$ ipython --no-banner

In [1]: import numpy as np

In [2]: np.set_printoptions(precision=3, suppress=True, linewidth=160)

In [3]: def rnd(a):
   ...:     return np.round(a, 3) + 0
   ...: 

In [4]: M = np.load("dump.npy")

In [5]: rnd(M)
Out[5]: 
array([[  1.554,   6.049,   2.778,   0.475,  -3.751,   0.089,  -0.968],
       [  3.566,  11.957,   4.533,   1.928,  -8.884,  -1.307,   0.526],
       [ -0.47 ,  -1.346,  -1.525,  -4.265,   3.631,   4.533,  -0.7  ],
       [  1.991,   0.953,   1.733,  -2.763,   1.516,   1.922,   0.779],
       [  2.489,   0.404,   3.53 ,  -1.503,   1.631,   0.16 ,   0.413],
       [  5.038,   1.182,   5.883,  -1.58 ,   1.275,  -1.244,   2.736],
       [  0.54 ,  -2.613,   3.508,  -0.207,   3.524,  -0.633,  -2.339],
       [  1.629,  -0.952,   0.703,  -4.081,   3.464,   3.062,   1.043],
       [ -0.231,  -4.515,   3.18 ,  -0.268,   5.038,  -0.523,  -3.164],
       [  3.685,  -0.186,   4.293,  -2.213,   2.464,  -0.032,   1.8  ],
       [ -2.811,   3.608,   3.841,   5.945,  -3.88 ,  -3.3  ,  -8.19 ],
       [ -0.78 ,   4.621,   4.08 ,   4.18 ,  -3.961,  -2.56 ,  -5.299],
       [  7.739,   1.184,   5.792,  -4.798,   2.551,   0.317,   6.952],
       [ -1.093,   7.779,   2.378,   3.616,  -6.432,  -1.008,  -4.913],
       [  2.997,  10.241,   6.896,   4.693,  -8.381,  -4.208,  -1.763],
       [  6.514,   1.266,   3.88 ,  -5.491,   2.572,   1.856,   6.31 ],
       [  0.557,   9.136,   2.379,   2.129,  -6.922,  -0.224,  -2.478],
       [  1.02 ,   2.929,   1.277,  -1.544,  -0.598,   1.774,  -0.567],
       [  6.206,  -2.561,   5.627,  -4.365,   5.358,  -0.031,   4.988],
       [  4.313,   8.961,   3.813,  -0.66 ,  -5.524,   0.157,   2.377],
       [  3.657,   6.026,   7.94 ,   3.798,  -4.546,  -4.733,  -1.106],
       [  0.135,   2.016,   1.996,  -0.001,  -0.413,   0.537,  -2.33 ],
       [ -0.162,   1.12 ,   0.269,  -1.862,   0.876,   2.44 ,  -1.587],
       [  2.226,   1.986,   3.384,  -0.875,   0.099,   0.064,  -0.018],
       [  0.073,   5.964,  -0.291,  -1.266,  -3.294,   2.84 ,  -1.233],
       [ -2.376,  -4.805,   0.859,  -0.471,   5.118,   1.022,  -4.925],
       [  0.426,  10.324,   3.926,   4.371,  -8.615,  -2.171,  -3.783],
       [  7.338,   1.687,   5.578,  -4.419,   1.976,   0.309,   6.436],
       [  1.302,   3.102,   3.324,   0.467,  -1.336,  -0.45 ,  -1.486],
       [  3.069,   1.052,   5.291,  -0.009,   0.691,  -1.61 ,   0.105],
       [  5.68 ,   3.87 ,   6.668,  -0.618,  -1.182,  -2.01 ,   3.004],
       [  0.865,   3.452,   2.176,  -0.202,  -1.464,   0.613,  -1.434],
       [  2.532,  -1.73 ,   0.541,  -5.544,   4.656,   3.796,   2.599],
       [  0.561,  11.362,   5.373,   6.149, -10.012,  -3.849,  -4.601],
       [  5.109,   3.47 ,   8.413,   1.864,  -1.68 ,  -4.3  ,   1.015],
       [ -5.223,   0.848,  -3.379,  -0.174,   0.053,   3.944,  -6.968],
       [ -0.121,   0.714,  -2.974,  -5.65 ,   2.391,   6.235,   0.627],
       [  5.84 ,   2.99 ,   5.236,  -2.671,   0.2  ,  -0.204,   4.254],
       [  4.649,  -3.243,   1.88 ,  -6.957,   6.565,   3.506,   5.096]])

In [6]: left, s, VT = np.linalg.svd(M)

In [7]: vecs = VT[:(s > 1e-8).sum()]

In [8]: rng = np.random.default_rng(160461)

In [9]: vec = M[32] + 5 * M[18] + rng.integers(2) * np.eye(7)[2]

In [10]: rnd(vec)
Out[10]: array([ 33.561, -14.538,  28.675, -27.368,  31.445,   3.641,  27.54 ])

In [11]: rnd(np.diag(vecs.T @ vecs))
Out[11]: array([0.367, 0.67 , 0.727, 0.445, 0.5  , 0.507, 0.784])
